$ python -q
>>> import numpy as np
>>> from numpy import linalg as LA
>>> np.set_printoptions(precision=3, suppress=True, linewidth=120, floatmode="fixed")
>>> data = np.array([[4, 5, 6, 7, 8], [9, 10, 11, 12, 13], [14, 15, 16, 17, 18]])
>>> [round(float(x), 3) for x in LA.svd(data, compute_uv=False)[:3]]
[45.732, 1.894, 0.0]
>>> U, sig, Vt = LA.svd(data)
>>> evecs = Vt[:(sig > 1e-8).sum()]
>>> rng = np.random.default_rng(39)
>>> x = data[0] + 3 * data[2] + rng.integers(2) * np.eye(5)[4]
>>> x
array([46.000, 50.000, 54.000, 58.000, 63.000])
>>> round(LA.norm(x - evecs.T @ evecs @ x), 3)
np.float64(0.632)
>>> th = np.radians(90)
>>> Rm = np.eye(5)
>>> Rm[4, 4] = Rm[0, 0] = np.cos(th)
>>> Rm[4, 0], Rm[0, 4] = -np.sin(th), np.sin(th)
>>> Rm.round(3) + 0
array([[ 0.000,  0.000,  0.000,  0.000,  1.000],
       [ 0.000,  1.000,  0.000,  0.000,  0.000],
       [ 0.000,  0.000,  1.000,  0.000,  0.000],
       [ 0.000,  0.000,  0.000,  1.000,  0.000],
       [-1.000,  0.000,  0.000,  0.000,  0.000]])
>>> out = data @ Rm.T
>>> np.allclose(data @ data.T, out @ out.T)
True
>>> np.round(LA.svd(data, compute_uv=False), 3) + 0, np.round(LA.svd(out, compute_uv=False), 3) + 0
(array([45.732,  1.894,  0.000]), array([45.732,  1.894,  0.000]))
>>> U, sig, Vt = LA.svd(data)
>>> sig.round(3) + 0
array([45.732,  1.894,  0.000])
>>> out = U[:, :2] @ np.diag(sig[:2]) @ Vt[:2]
>>> np.round(LA.norm(data - out, 2), 3), round(sig[2], 3)
(np.float64(0.0), np.float64(0.0))
>>> LA.matrix_rank(out)
np.int64(2)
>>> LA.matrix_rank(data, rtol=0.05)
np.int64(1)
>>> round(float(LA.norm(data - out) / LA.norm(data)), 3)
0.0
>>> out
array([[ 4.000,  5.000,  6.000,  7.000,  8.000],
       [ 9.000, 10.000, 11.000, 12.000, 13.000],
       [14.000, 15.000, 16.000, 17.000, 18.000]])
>>> r = LA.matrix_rank(data)
>>> r
np.int64(2)
>>> null = LA.svd(data)[2][r:].T
>>> np.allclose(data @ null, 0)
True
>>> null.shape
(5, 3)
>>> LA.matrix_rank(data.T @ data), LA.matrix_rank(data @ data.T)
(np.int64(2), np.int64(2))
>>> [int(LA.matrix_rank(data[:i])) for i in range(1, len(data) + 1)]
[1, 2, 2]
>>> E = np.loadtxt("data.csv", delimiter=",")
>>> E
array([[ 1.600,  1.500,  0.800,  1.900],
       [-1.200,  0.600,  0.000, -3.000],
       [ 6.000, 10.000, -2.000,  7.000],
       [ 0.900,  0.700, -0.900,  0.600],
       [-1.700, -0.700, -1.900, -0.500],
       [ 2.800,  1.700,  0.100, -0.900],
       [ 0.300, -1.000, -0.400, -0.800],
       [-0.600, -1.100,  0.000,  1.400],
       [-0.900,  1.200,  1.900,  1.000],
       [-0.400,  0.000, -1.200,  0.900],
       [ 0.900,  0.200, -0.300, -0.200],
       [ 0.600,  0.400,  0.800, -0.700],
       [-0.300,  1.900,  0.500, -2.400]])
>>> G = np.cov(E, rowvar=False)
>>> np.corrcoef(E.T)
array([[ 1.000,  0.843, -0.286,  0.714],
       [ 0.843,  1.000, -0.292,  0.731],
       [-0.286, -0.292,  1.000, -0.363],
       [ 0.714,  0.731, -0.363,  1.000]])
>>> np.argsort(-E.std(axis=0).round(6), kind="stable")
array([1, 3, 0, 2])
>>> np.round(np.corrcoef(E[:, 1], E[:, 3])[0, 1], 3)
np.float64(0.731)
>>> np.argwhere(np.triu(np.abs(np.corrcoef(E.T)) > 0.8, 1))
array([[0, 1]])
>>> G.shape
(4, 4)
>>> u = np.array([9, -5, 8])
>>> np.convolve(E[2], u)
array([ 54.000,  60.000, -20.000, 153.000, -51.000,  56.000])
>>> np.round(np.cross(E[2, :3], E[10, :3]), 3) + 0
array([-2.600,  0.000, -7.800])
>>> O, evecs = LA.qr(E[:, :3])[0], LA.qr(E[:, 3:])[0]
>>> sig = LA.svd(O.T @ evecs, compute_uv=False)
>>> round(LA.norm(O @ O.T - evecs @ evecs.T, 2), 3)
np.float64(1.0)
>>> sig
array([0.756])
>>> M = np.loadtxt("block9.csv", delimiter=",")
>>> M
array([[0.429, 0.491, 0.061, 0.020],
       [0.491, 0.561, 0.070, 0.023],
       [0.061, 0.070, 0.009, 0.003],
       [0.020, 0.023, 0.003, 0.001]])
>>> G = M.T @ M
>>> LA.matrix_rank(G)
np.int64(1)
>>> LA.matrix_rank(M, rtol=0.1)
np.int64(1)
>>> np.argsort(-LA.norm(M, axis=0).round(6), kind="stable")[:3]
array([1, 0, 2])
>>> round(LA.norm(M, 2) / LA.norm(M), 3)
np.float64(1.0)
>>> U, sig, Vt = LA.svd(M)
>>> sig.round(3) + 0
array([1.000, 0.000, 0.000, 0.000])
>>> np.argmax(sig[:-1] / (sig[1:] + 1e-6)) + 1
np.int64(1)
>>> out = U[:, :1] @ np.diag(sig[:1]) @ Vt[:1]
>>> round(float(np.abs(M - out).max()), 3)
0.0
>>> r = LA.matrix_rank(M)
>>> r
np.int64(1)
>>> null = LA.svd(M)[2][r:].T
>>> null.shape
(4, 3)
>>> LA.matrix_rank(M.T @ M), LA.matrix_rank(M @ M.T)
(np.int64(1), np.int64(1))
>>> [int(LA.matrix_rank(M[:, :j + 1])) for j in range(4)]
[1, 1, 1, 1]
>>> [int(LA.matrix_rank(M[:i])) for i in range(1, len(M) + 1)]
[1, 1, 1, 1]
>>> def softmax(z):
...     e = np.exp(z - z.max(axis=-1, keepdims=True))
...     return e / e.sum(axis=-1, keepdims=True)
... 
>>> softmax(M[1] + 5)
array([0.298, 0.320, 0.196, 0.187])
>>> softmax(M).sum(axis=1)
array([1.000, 1.000, 1.000, 1.000])
>>> att = M @ M.T / np.sqrt(4)
>>> softmax(att).round(6).argmax(axis=1)
array([1, 1, 1, 1])
>>> softmax(att + np.triu(np.full(att.shape, -np.inf), 1))
array([[1.000, 0.000, 0.000, 0.000],
       [0.491, 0.509, 0.000, 0.000],
       [0.336, 0.337, 0.327, 0.000],
       [0.251, 0.251, 0.249, 0.249]])
>>> arr = np.loadtxt("m.csv", delimiter=",")
>>> arr
array([[ 3.000, -3.000, -1.000,  1.000,  3.000],
       [ 0.000,  3.000, -1.000,  1.000,  2.000],
       [-2.000,  3.000,  3.000,  1.000,  0.000]])
>>> round(LA.norm(data, "nuc"), 3)
np.float64(47.626)
>>> data[1] @ data[0]
np.int64(340)
>>> np.round(LA.norm(data[1], 1), 3), round(float(LA.norm(data[1], np.inf)), 3)
(np.float64(55.0), 13.0)
>>> round(float(LA.norm(data) ** 2 / LA.norm(data, 2) ** 2), 3)
1.002
>>> LA.norm(data, axis=1).argmax()
np.int64(2)
>>> np.round(LA.norm(data[1] - data[0]), 3)
np.float64(11.18)
>>> U, sig, Vt = LA.svd(arr, full_matrices=False)
>>> np.abs(Vt[0])
array([0.528, 0.708, 0.377, 0.014, 0.278])
>>> sig
array([6.651, 4.091, 2.455])
>>> sig / sig[0]
array([1.000, 0.615, 0.369])
>>> np.cumsum(sig ** 2) / np.sum(sig ** 2)
array([0.660, 0.910, 1.000])
>>> U.shape, sig.shape, Vt.shape
((3, 3), (3,), (3, 5))
>>> np.round(Vt @ Vt.T, 3) + 0
array([[1.000, 0.000, 0.000],
       [0.000, 1.000, 0.000],
       [0.000, 0.000, 1.000]])
>>> round(np.sqrt((sig ** 2).sum()), 3), np.round(LA.norm(arr), 3)
(np.float64(8.185), np.float64(8.185))
>>> np.round(U.T @ arr @ Vt.T, 3) + 0
array([[6.651, 0.000, 0.000],
       [0.000, 4.091, 0.000],
       [0.000, 0.000, 2.455]])
>>> np.allclose(U * sig @ Vt, arr)
True
>>> W = np.array([[1, 0], [1, 3], [5, 2], [-4, 0], [-2, 4]])
>>> c = np.array([-7, -1])
>>> act = np.maximum(arr @ W + c, 0)
>>> (act > 0).astype(int)
array([[0, 0],
       [0, 1],
       [1, 1]])
>>> C = np.array([[0, 2], [0, 2]])
>>> act @ C
array([[ 0.000,  0.000],
       [ 0.000, 28.000],
       [ 0.000, 38.000]])
>>> (act @ C).round(6).argmax(axis=1)
array([0, 1, 1])
>>> mat = np.load("mat.npy")
>>> mat
array([[1.000, 0.900, 0.810, 0.729, 0.656],
       [0.900, 1.000, 0.900, 0.810, 0.729],
       [0.810, 0.900, 1.000, 0.900, 0.810],
       [0.729, 0.810, 0.900, 1.000, 0.900],
       [0.656, 0.729, 0.810, 0.900, 1.000]])
>>> u, r1 = M[0], M[1]
>>> round(float(u @ r1), 3)
0.491
>>> p = (u @ r1) / (u @ u) * u
>>> np.round(LA.norm(u + r1) ** 2 + LA.norm(u - r1) ** 2, 3)
np.float64(1.981)
>>> LA.matrix_rank(np.outer(u, r1))
np.int64(1)
>>> np.allclose(mat, mat.T)
True
>>> mat @ mat
array([[3.428, 3.598, 3.617, 3.506, 3.280],
       [3.598, 3.808, 3.848, 3.742, 3.506],
       [3.617, 3.848, 3.932, 3.848, 3.617],
       [3.506, 3.742, 3.848, 3.808, 3.598],
       [3.280, 3.506, 3.617, 3.598, 3.428]])
>>> LA.matrix_power(mat, 4)
array([[60.835, 64.576, 65.831, 64.557, 60.805],
       [64.576, 68.551, 69.887, 68.538, 64.557],
       [65.831, 69.887, 71.256, 69.887, 65.831],
       [64.557, 68.538, 69.887, 68.551, 64.576],
       [60.805, 64.557, 65.831, 64.576, 60.835]])
>>> W0 = np.load("x.npy")
>>> W0
array([[-1.589,  1.879, -1.676],
       [ 3.294, -3.116,  3.565],
       [ 0.739, -0.612,  1.040],
       [-2.907,  2.959, -3.041],
       [-2.345,  2.451, -2.305],
       [-1.183,  1.426, -1.279],
       [ 2.159, -2.671,  3.009],
       [-1.131,  1.229, -0.866],
       [ 2.742, -3.340,  3.341],
       [-0.395, -0.222,  0.146]])
>>> out = arr / LA.norm(arr, axis=1, keepdims=True)
>>> G = out @ out.T
>>> np.round(np.degrees(np.arccos(np.clip(G[0, 1], -1, 1))), 3)
np.float64(92.748)
>>> (np.abs(G) > 0.9).astype(int)
array([[1, 0, 0],
       [0, 1, 0],
       [0, 0, 1]])
>>> LA.norm(out, axis=1)
array([1.000, 1.000, 1.000])
>>> Xc = (W0 - W0.mean(axis=0)) / W0.std(axis=0)
>>> Xc.std(axis=0)
array([1.000, 1.000, 1.000])
>>> c = LA.lstsq(np.delete(Xc, 0, axis=1), Xc[:, 0])[0]
>>> np.abs(c).argmax()
np.int64(1)
>>> round(float(1 - np.var(Xc[:, 0] - np.delete(Xc, 0, axis=1) @ c)), 3)
0.992
>>> U, sig, Vt = LA.svd(W0)
>>> np.argmax(sig[:-1] / (sig[1:] + 1e-6)) + 1
np.int64(1)
>>> sig
array([12.086,  0.731,  0.574])
>>> out = U[:, :1] @ np.diag(sig[:1]) @ Vt[:1]
>>> LA.matrix_rank(W0, rtol=0.05)
np.int64(2)
>>> D = LA.norm(W0[:, None] - W0[None], axis=-1)
>>> D.shape
(10, 10)
>>> D.mean(axis=1).argmax()
np.int64(1)
>>> (D + 1e9 * np.eye(10)).round(6).argmin(axis=1)
array([5, 8, 9, 4, 3, 7, 8, 5, 1, 2])
>>> LA.norm(W0 - W0.mean(axis=0), axis=1)
array([3.060, 5.686, 1.315, 5.227, 4.180, 2.337, 4.470, 1.944, 5.377, 0.402])
>>> np.unravel_index(D.round(6).argmax(), D.shape)
(np.int64(1), np.int64(3))
